% python3 -q
>>> import numpy as np
>>> from numpy import linalg as LA
>>> np.set_printoptions(suppress=True, linewidth=100)
>>> W0 = np.loadtxt("sample6.csv", delimiter=",")
>>> print(W0)
[[-1.3  0.1 -1.7  1.8]
 [ 1.1 -0.1  1.3 -1.8]
 [-0.7  0.5 -1.   1.4]
 [-0.9 -0.1  1.1 -0.2]
 [ 0.2 -0.8  0.8  0.3]
 [ 2.8 -1.2 -1.6 -1.2]
 [ 1.2 -0.2 -0.2  0. ]]
>>> W = np.array([[0, 0, 8], [1, 9, 9], [1, 4, 4], [0, 8, 6]])
>>> beta = np.array([0, 3, 0])
>>> hid = np.maximum(W0 @ W + beta, 0)
>>> print(hid.round(4))
[[ 0.  11.5  0. ]
 [ 1.2  0.   2.3]
 [ 0.  14.7  3.3]
 [ 1.   4.9  0. ]
 [ 0.   1.4  0. ]
 [ 0.   0.   0. ]
 [ 0.   0.4  7. ]]
>>> print(np.round((hid > 0).mean(axis=0), 4))
[0.2857 0.7143 0.4286]
>>> print((hid > 0).astype(int))
[[0 1 0]
 [1 0 1]
 [0 1 1]
 [1 1 0]
 [0 1 0]
 [0 0 0]
 [0 1 1]]
>>> print(LA.matrix_rank(hid))
3
>>> W2 = np.array([[3, 3], [3, 0], [3, 3]])
>>> print((hid @ W2).round(6).argmax(axis=1))
[0 0 0 0 0 0 0]
>>> rng = np.random.default_rng(14)
>>> B = W0 + rng.integers(-2, 3, (7, 2)) @ rng.integers(-2, 3, (2, 4))
>>> print(B.round(4))
[[ 4.7 -1.9  0.3  3.8]
 [-1.9  0.9  0.3 -2.8]
 [ 4.3 -1.5 -1.   2.4]
 [ 3.1 -1.1  4.1  1.8]
 [ 3.2 -1.8  1.8  1.3]
 [ 6.8 -3.2 -3.6 -1.2]
 [ 6.2 -2.2 -0.2  1. ]]
>>> print(LA.matrix_rank(B - W0, tol=1e-8))
2
>>> O, Rm = LA.qr(W0)
>>> print(np.round(np.abs(np.diag(Rm)), 4))
[3.677  1.0285 3.1498 1.2123]
>>> print(round(float(np.trace(O @ O.T)), 4))
4.0
>>> print(np.round(O.T @ O, 4) + 0)
[[1. 0. 0. 0.]
 [0. 1. 0. 0.]
 [0. 0. 1. 0.]
 [0. 0. 0. 1.]]
>>> print(np.allclose(Rm.T @ Rm, W0.T @ W0))
True
>>> print(np.round(O @ Rm, 4) + 0)
[[-1.3  0.1 -1.7  1.8]
 [ 1.1 -0.1  1.3 -1.8]
 [-0.7  0.5 -1.   1.4]
 [-0.9 -0.1  1.1 -0.2]
 [ 0.2 -0.8  0.8  0.3]
 [ 2.8 -1.2 -1.6 -1.2]
 [ 1.2 -0.2 -0.2  0. ]]
>>> B = np.c_[W0[:, :2] @ np.array([[-5, 0], [5, 3]]), np.array([0, 1, 3, 5, 0, 4, 2])]
>>> print(B.round(4))
[[  7.    0.3   0. ]
 [ -6.   -0.3   1. ]
 [  6.    1.5   3. ]
 [  4.   -0.3   5. ]
 [ -5.   -2.4   0. ]
 [-20.   -3.6   4. ]
 [ -7.   -0.6   2. ]]
>>> print(LA.matrix_rank(np.c_[W0, B]))
5
>>> print(np.round(LA.norm(B - W0 @ LA.lstsq(W0, B)[0], axis=0), 4) + 0)
[0.     0.     6.8354]
